>>> import numpy as np
>>> np.set_printoptions(precision=2, suppress=True, linewidth=140)
>>> A2 = np.array([[-3, -1, 2], [0, 3, 3]])
>>> mat = np.block([[np.zeros((2, 2)), A2], [A2.T, np.zeros((3, 3))]])
>>> print(mat)
[[ 0.  0. -3. -1.  2.]
 [ 0.  0.  0.  3.  3.]
 [-3.  0.  0.  0.  0.]
 [-1.  3.  0.  0.  0.]
 [ 2.  3.  0.  0.  0.]]
>>> A2 = np.array([[-6, -2, -6], [1, 0, -3], [-6, -6, -7], [-3, -9, 6], [-9, -5, 2]])
>>> np.vstack([mat, A2.T]).shape
(8, 5)
>>> np.einsum("ik,kj->ji", mat, A2)
array([[  3., -36.,  18.,   9.,  -9.],
       [ 17., -42.,   6.,   2.,  -4.],
       [ 19.,  24.,  18.,  -3., -21.]])
>>> data = np.loadtxt("layer6.csv", delimiter=",")
>>> data
array([[ 1.29, -0.13, -1.  ,  0.84,  0.79],
       [ 0.82,  0.56,  1.51, -0.14,  0.84],
       [-0.82, -1.23,  0.17,  0.02,  1.33],
       [-0.82,  0.7 ,  0.3 ,  1.65,  0.08],
       [ 0.57, -1.28,  0.76,  0.74, -0.95]])
>>> t = np.radians(72)
>>> Rm = np.eye(5)
>>> Rm[3, 3] = Rm[4, 4] = np.cos(t)
>>> Rm[3, 4], Rm[4, 3] = -np.sin(t), np.sin(t)
>>> print(Rm)
[[ 1.    0.    0.    0.    0.  ]
 [ 0.    1.    0.    0.    0.  ]
 [ 0.    0.    1.    0.    0.  ]
 [ 0.    0.    0.    0.31 -0.95]
 [ 0.    0.    0.    0.95  0.31]]
>>> A2 = data @ Rm.T
>>> np.round(np.linalg.det(Rm), 2), round(np.trace(Rm), 2)
(np.float64(1.0), np.float64(3.62))
>>> np.allclose(np.linalg.norm(data, axis=1), np.linalg.norm(A2, axis=1))
True
>>> np.allclose(Rm, Rm.T)
False
>>> np.round(np.trace(Rm), 2)
np.float64(3.62)
>>> np.allclose(Rm @ Rm.T, Rm.T @ Rm)
True
>>> rng = np.random.default_rng(515)
>>> arr = (rng.random((5, 5)) < 0.3) + np.eye(5)
>>> arr /= arr.sum(axis=1, keepdims=True)
>>> arr
array([[0.5 , 0.5 , 0.  , 0.  , 0.  ],
       [0.  , 1.  , 0.  , 0.  , 0.  ],
       [0.33, 0.  , 0.67, 0.  , 0.  ],
       [0.  , 0.  , 0.  , 1.  , 0.  ],
       [0.33, 0.33, 0.  , 0.  , 0.33]])
>>> np.round(np.linalg.matrix_power(arr, 100), 2) + 0
array([[0., 1., 0., 0., 0.],
       [0., 1., 0., 0., 0.],
       [0., 1., 0., 0., 0.],
       [0., 0., 0., 1., 0.],
       [0., 1., 0., 0., 0.]])
>>> np.linalg.matrix_power(arr, 2)
array([[0.25, 0.75, 0.  , 0.  , 0.  ],
       [0.  , 1.  , 0.  , 0.  , 0.  ],
       [0.39, 0.17, 0.44, 0.  , 0.  ],
       [0.  , 0.  , 0.  , 1.  , 0.  ],
       [0.28, 0.61, 0.  , 0.  , 0.11]])
>>> pr = np.eye(5)[4]
>>> for _ in range(7):
...     pr = pr @ arr
...     print(pr.round(2))
... 
[0.33 0.33 0.   0.   0.33]
[0.28 0.61 0.   0.   0.11]
[0.18 0.79 0.   0.   0.04]
[0.1  0.89 0.   0.   0.01]
[0.05 0.94 0.   0.   0.  ]
[0.03 0.97 0.   0.   0.  ]
[0.01 0.98 0.   0.   0.  ]
>>> Uu, sv, Vt = np.linalg.svd(arr, full_matrices=False)
>>> Uu.shape, sv.shape, Vt.shape
((5, 5), (5,), (5, 5))
>>> sv
array([1.23, 1.  , 0.78, 0.45, 0.26])
>>> round(np.sqrt((sv ** 2).sum()), 2), round(float(np.linalg.norm(arr)), 2)
(np.float64(1.84), 1.84)
>>> print(np.round(Uu.T @ arr @ Vt.T, 2) + 0)
[[1.23 0.   0.   0.   0.  ]
 [0.   1.   0.   0.   0.  ]
 [0.   0.   0.78 0.   0.  ]
 [0.   0.   0.   0.45 0.  ]
 [0.   0.   0.   0.   0.26]]
>>> np.allclose(Uu * sv @ Vt, arr)
True
>>> sv / sv[0]
array([1.  , 0.81, 0.63, 0.37, 0.21])
>>> print(np.linalg.svd(arr, compute_uv=False))
[1.23 1.   0.78 0.45 0.26]
>>> round(float(np.linalg.norm(arr)), 2)
1.84
>>> np.abs(arr).max()
np.float64(1.0)
>>> arr.sum(axis=1)
array([1., 1., 1., 1., 1.])
>>> np.count_nonzero(arr)
np.int64(9)
>>> Q = arr.astype(float).copy()
>>> for j in range(5):
...     Q[:, j] -= Q[:, :j] @ (Q[:, :j].T @ Q[:, j])
...     Q[:, j] /= np.linalg.norm(Q[:, j])
... 
>>> Q.round(2) + 0
array([[ 0.73,  0.11, -0.39,  0.  , -0.55],
       [ 0.  ,  0.96,  0.28,  0.  ,  0.  ],
       [ 0.49, -0.24,  0.84,  0.  ,  0.  ],
       [ 0.  ,  0.  ,  0.  ,  1.  ,  0.  ],
       [ 0.49,  0.08, -0.26,  0.  ,  0.83]])
>>> X = np.load("m.npy")
>>> X
array([[ 3,  4, -5, -2, -5,  0,  1, -1,  1,  2,  5],
       [ 2, 18, -2,  4,  1,  5,  1,  0,  5,  4,  0],
       [-2,  3, 36,  2,  2, -5, -5, -5,  3, -2,  2],
       [ 0, -1,  2, 43,  2,  0, -3, -2,  2,  2, -5],
       [ 5,  3,  2,  4, 55, -4, -3, -2, -3, -5,  4],
       [-2,  3, -4,  4,  4, 43,  0,  1,  1, -5, -4],
       [ 1, -5, -5, -3, -3, -1, 20, -1,  3, -3,  4],
       [-1, -2, -2,  1, -1, -3, -4, 43, -3,  4, -1],
       [-5,  2,  3, -1,  5, -5,  3,  0, 36,  4, -1],
       [-5,  3, -1, -5,  0,  0,  5,  1,  3,  3, -3],
       [-4, -1,  3, -2,  2,  1,  2, -5, -2, -5, 35]])
>>> x = np.array([0, -2, 0, 1, 2, -2, -2, 1, -1, 0, 1])
>>> target = X @ x
>>> target
array([-19, -47,  14,  46, 127, -84, -37,  62, -28, -26,  30])
>>> print(np.round(np.linalg.solve(X.T, X[5]), 2) + 0)
[0. 0. 0. 0. 0. 1. 0. 0. 0. 0. 0.]
>>> u = np.array([3, -1, 2, -3, -2, 0, -2, -3, -2, 0, -3])
>>> A2 = X + np.outer(u, np.eye(11)[8])
>>> np.round(np.linalg.det(A2) / np.linalg.det(X), 2), np.round(1 + np.linalg.solve(X, u)[8], 2)
(np.float64(0.88), np.float64(0.88))
>>> t = np.radians(72)
>>> Rm = np.eye(11)
>>> Rm[5, 5] = Rm[3, 3] = np.cos(t)
>>> Rm[5, 3], Rm[3, 5] = -np.sin(t), np.sin(t)
>>> Rm
array([[ 1.  ,  0.  ,  0.  ,  0.  ,  0.  ,  0.  ,  0.  ,  0.  ,  0.  ,  0.  ,  0.  ],
       [ 0.  ,  1.  ,  0.  ,  0.  ,  0.  ,  0.  ,  0.  ,  0.  ,  0.  ,  0.  ,  0.  ],
       [ 0.  ,  0.  ,  1.  ,  0.  ,  0.  ,  0.  ,  0.  ,  0.  ,  0.  ,  0.  ,  0.  ],
       [ 0.  ,  0.  ,  0.  ,  0.31,  0.  ,  0.95,  0.  ,  0.  ,  0.  ,  0.  ,  0.  ],
       [ 0.  ,  0.  ,  0.  ,  0.  ,  1.  ,  0.  ,  0.  ,  0.  ,  0.  ,  0.  ,  0.  ],
       [ 0.  ,  0.  ,  0.  , -0.95,  0.  ,  0.31,  0.  ,  0.  ,  0.  ,  0.  ,  0.  ],
       [ 0.  ,  0.  ,  0.  ,  0.  ,  0.  ,  0.  ,  1.  ,  0.  ,  0.  ,  0.  ,  0.  ],
       [ 0.  ,  0.  ,  0.  ,  0.  ,  0.  ,  0.  ,  0.  ,  1.  ,  0.  ,  0.  ,  0.  ],
       [ 0.  ,  0.  ,  0.  ,  0.  ,  0.  ,  0.  ,  0.  ,  0.  ,  1.  ,  0.  ,  0.  ],
       [ 0.  ,  0.  ,  0.  ,  0.  ,  0.  ,  0.  ,  0.  ,  0.  ,  0.  ,  1.  ,  0.  ],
       [ 0.  ,  0.  ,  0.  ,  0.  ,  0.  ,  0.  ,  0.  ,  0.  ,  0.  ,  0.  ,  1.  ]])
>>> A2 = X @ Rm.T
>>> round(float(np.linalg.det(Rm)), 2), np.round(np.trace(Rm), 2)
(1.0, np.float64(9.62))
>>> np.allclose(np.linalg.norm(X, axis=1), np.linalg.norm(A2, axis=1))
True
>>> np.linalg.svd(X, compute_uv=False), np.linalg.svd(A2, compute_uv=False)
(array([58.22, 48.3 , 45.38, 44.92, 38.27, 34.36, 32.5 , 20.29, 15.88,  6.47,  1.45]), array([58.22, 48.3 , 45.38, 44.92, 38.27, 34.36, 32.5 , 20.29, 15.88,  6.47,  1.45]))
>>> M = np.loadtxt("case0.csv", delimiter=",")
>>> M
array([[ 2.,  3.,  4.,  5.,  6.,  7.,  8.],
       [ 9., 10., 11., 12., 13., 14., 15.],
       [16., 17., 18., 19., 20., 21., 22.],
       [23., 24., 25., 26., 27., 28., 29.],
       [30., 31., 32., 33., 34., 35., 36.],
       [37., 38., 39., 40., 41., 42., 43.],
       [44., 45., 46., 47., 48., 49., 50.],
       [51., 52., 53., 54., 55., 56., 57.],
       [58., 59., 60., 61., 62., 63., 64.],
       [65., 66., 67., 68., 69., 70., 71.],
       [72., 73., 74., 75., 76., 77., 78.],
       [79., 80., 81., 82., 83., 84., 85.]])
>>> A2 = M / np.sqrt((M ** 2).mean(axis=1, keepdims=True))
>>> np.linalg.matrix_rank(A2) == np.linalg.matrix_rank(M)
np.True_
>>> np.linalg.matrix_rank(M - M.mean(axis=1, keepdims=True))
np.int64(1)
>>> M - M.mean(axis=1, keepdims=True)
array([[-3., -2., -1.,  0.,  1.,  2.,  3.],
       [-3., -2., -1.,  0.,  1.,  2.,  3.],
       [-3., -2., -1.,  0.,  1.,  2.,  3.],
       [-3., -2., -1.,  0.,  1.,  2.,  3.],
       [-3., -2., -1.,  0.,  1.,  2.,  3.],
       [-3., -2., -1.,  0.,  1.,  2.,  3.],
       [-3., -2., -1.,  0.,  1.,  2.,  3.],
       [-3., -2., -1.,  0.,  1.,  2.,  3.],
       [-3., -2., -1.,  0.,  1.,  2.,  3.],
       [-3., -2., -1.,  0.,  1.,  2.,  3.],
       [-3., -2., -1.,  0.,  1.,  2.,  3.],
       [-3., -2., -1.,  0.,  1.,  2.,  3.]])
>>> A2 = M[0, 0] * M[1:] - np.outer(M[1:, 0], M[0])
>>> A2
array([[   0.,   -7.,  -14.,  -21.,  -28.,  -35.,  -42.],
       [   0.,  -14.,  -28.,  -42.,  -56.,  -70.,  -84.],
       [   0.,  -21.,  -42.,  -63.,  -84., -105., -126.],
       [   0.,  -28.,  -56.,  -84., -112., -140., -168.],
       [   0.,  -35.,  -70., -105., -140., -175., -210.],
       [   0.,  -42.,  -84., -126., -168., -210., -252.],
       [   0.,  -49.,  -98., -147., -196., -245., -294.],
       [   0.,  -56., -112., -168., -224., -280., -336.],
       [   0.,  -63., -126., -189., -252., -315., -378.],
       [   0.,  -70., -140., -210., -280., -350., -420.],
       [   0.,  -77., -154., -231., -308., -385., -462.]])
>>> np.linalg.matrix_rank(A2), np.linalg.matrix_rank(M)
(np.int64(1), np.int64(2))
